$ ipython --no-banner

In [1]: import numpy as np

In [2]: import numpy.linalg as la

In [3]: np.set_printoptions(precision=1, suppress=True, linewidth=160, legacy="1.25")

In [4]: K = np.loadtxt("m.csv", delimiter=",")

In [5]: K
Out[5]: 
array([[ 0.7,  0. , -0.7],
       [ 0. ,  1. ,  0. ],
       [ 0.7,  0. ,  0.7]])

In [6]: # 2 blocks once reordered

In [7]: la.pinv(K)
Out[7]: 
array([[ 0.7,  0. ,  0.7],
       [ 0. ,  1. ,  0. ],
       [-0.7,  0. ,  0.7]])

In [8]: round(float(K[:, 2] @ K[:, 0]), 1)
Out[8]: -0.0

In [9]: round(float(la.norm(K, 2)), 1)
Out[9]: 1.0

In [10]: la.norm(K, axis=1).argmax()
Out[10]: 0

In [11]: np.round(la.norm(K) ** 2 / la.norm(K, 2) ** 2, 1)
Out[11]: 3.0

In [12]: np.round(la.norm(K[1], 1), 1), round(la.norm(K[1], np.inf), 1)
Out[12]: (1.0, 1.0)

In [13]: np.flatnonzero(la.matrix_power((K != 0) + (K.T != 0) + np.eye(3), 3)[0])
Out[13]: array([0, 2])

In [14]: round(float(la.det(K)), 1)
Out[14]: 1.0

In [15]: print((K != 0).astype(int))
[[1 0 1]
 [0 1 0]
 [1 0 1]]

In [16]: (K + K.T) / 2
Out[16]: 
array([[0.7, 0. , 0. ],
       [0. , 1. , 0. ],
       [0. , 0. , 0.7]])

In [17]: np.sort(np.abs(la.eigvals(K)))
Out[17]: array([1., 1., 1.])

In [18]: print(np.allclose(K @ K.T, K.T @ K))
True

In [19]: np.round(la.det(K), 1)
Out[19]: 1.0

In [20]: round(np.abs(la.eigvals(K)).max(), 1)
Out[20]: 1.0

In [21]: M2 = K / la.norm(K, axis=1, keepdims=True)

In [22]: cov = M2 @ M2.T

In [23]: la.norm(M2, axis=1)
Out[23]: array([1., 1., 1.])

In [24]: (np.abs(cov) > 0.9).astype(int)
Out[24]: 
array([[1, 0, 0],
       [0, 1, 0],
       [0, 0, 1]])

In [25]: cov[2].round(1) + 0
Out[25]: array([0., 0., 1.])

In [26]: (cov - 2 * np.eye(3)).round(6).argmax(axis=1)
Out[26]: array([1, 0, 0])

In [27]: np.degrees(np.arccos(np.clip(cov[2, 0], -1, 1)))
Out[27]: 90.0

In [28]: M = np.loadtxt("mat.csv", delimiter=",")

In [29]: M
Out[29]: 
array([[-2., -8.,  2.],
       [ 0., -3., -9.],
       [ 0.,  0.,  5.]])

In [30]: np.prod(np.diag(M)), round(la.det(M), 1)
Out[30]: (30.0, 30.0)

In [31]: la.matrix_power(M - np.diag(np.diag(M)), 3)
Out[31]: 
array([[0., 0., 0.],
       [0., 0., 0.],
       [0., 0., 0.]])

In [32]: M2 = la.inv(M)

In [33]: la.det(M) * M2
Out[33]: 
array([[-15.,  40.,  78.],
       [ -0., -10., -18.],
       [  0.,   0.,   6.]])

In [34]: round(la.det(M) * la.det(M2), 1)
Out[34]: 1.0

In [35]: np.round(la.cond(M), 1)
Out[35]: 32.4

In [36]: vec = np.array([1, -4, 1])

In [37]: np.sign((M @ vec).round(6))
Out[37]: array([1., 1., 1.])

In [38]: print(M @ (2 * vec))
[64.  6. 10.]

In [39]: la.norm(M @ vec) <= la.norm(M, 2) * la.norm(vec) + 1e-9
Out[39]: True

In [40]: np.einsum("ij,j->i", M, vec)
Out[40]: array([32.,  3.,  5.])

In [41]: w, evecs = la.eig(M)

In [42]: np.sort(la.eigvals(la.inv(M)))
Out[42]: array([-0.5, -0.3,  0.2])

In [43]: np.sort(la.eigvals(M.T))
Out[43]: array([-3., -2.,  5.])

In [44]: np.prod(w)
Out[44]: 30.0

In [45]: rng = np.random.default_rng(7278)

In [46]: lab = rng.permutation(3)

In [47]: lab
Out[47]: array([0, 1, 2])

In [48]: M2 = M[lab][:, lab]

In [49]: M2
Out[49]: 
array([[-2., -8.,  2.],
       [ 0., -3., -9.],
       [ 0.,  0.,  5.]])

In [50]: np.allclose(M2, M)
Out[50]: True

In [51]: feats = np.load("out2.npy")

In [52]: print(feats)
[[ 0. -4. -2.]
 [ 0.  2.  0.]
 [ 0.  0.  2.]]

In [53]: left, sv, vt = la.svd(feats)

In [54]: sv
Out[54]: array([4.9, 2. , 0. ])

In [55]: M2 = left[:, :2] @ np.diag(sv[:2]) @ vt[:2]

In [56]: print(round(np.abs(feats - M2).max(), 1))
0.0

In [57]: la.matrix_rank(feats, rtol=0.05)
Out[57]: 2

In [58]: np.allclose(feats, feats.T)
Out[58]: False

In [59]: print((feats + feats.T) / 2)
[[ 0. -2. -1.]
 [-2.  2.  0.]
 [-1.  0.  2.]]

In [60]: feats @ feats
Out[60]: 
array([[ 0., -8., -4.],
       [ 0.,  4.,  0.],
       [ 0.,  0.,  4.]])

In [61]: M2 = feats + rng.integers(-2, 3, (3, 2)) @ rng.integers(-2, 3, (2, 3))

In [62]: print(M2)
[[ 1. -2.  0.]
 [-2.  0. -2.]
 [ 0. -2.  0.]]

In [63]: print(la.matrix_rank(M2 - feats, tol=1e-8))
2

In [64]: M2 - feats
Out[64]: 
array([[ 1.,  2.,  2.],
       [-2., -2., -2.],
       [ 0., -2., -2.]])

In [65]: M2 = feats / la.norm(feats, axis=1, keepdims=True)

In [66]: cov = M2 @ M2.T

In [67]: (cov - 2 * np.eye(3)).round(6).argmax(axis=1)
Out[67]: array([2, 2, 1])

In [68]: np.argwhere(np.triu(np.abs(cov) > 0.95, 1))
Out[68]: array([], shape=(0, 2), dtype=int64)

In [69]: cov
Out[69]: 
array([[ 1. , -0.9, -0.4],
       [-0.9,  1. ,  0. ],
       [-0.4,  0. ,  1. ]])

In [70]: la.norm(M2, axis=1)
Out[70]: array([1., 1., 1.])

In [71]: (np.abs(cov) > 0.9).astype(int)
Out[71]: 
array([[1, 0, 0],
       [0, 1, 0],
       [0, 0, 1]])

In [72]: round(float(cov[1] @ cov[0]), 1)
Out[72]: -1.8

In [73]: round(la.norm(cov, "nuc"), 1)
Out[73]: 3.0

In [74]: round(la.norm(cov, 2), 1)
Out[74]: 2.0

In [75]: la.norm(cov, axis=0)
Out[75]: array([1.4, 1.3, 1.1])

In [76]: la.norm(cov, axis=1)
Out[76]: array([1.4, 1.3, 1.1])
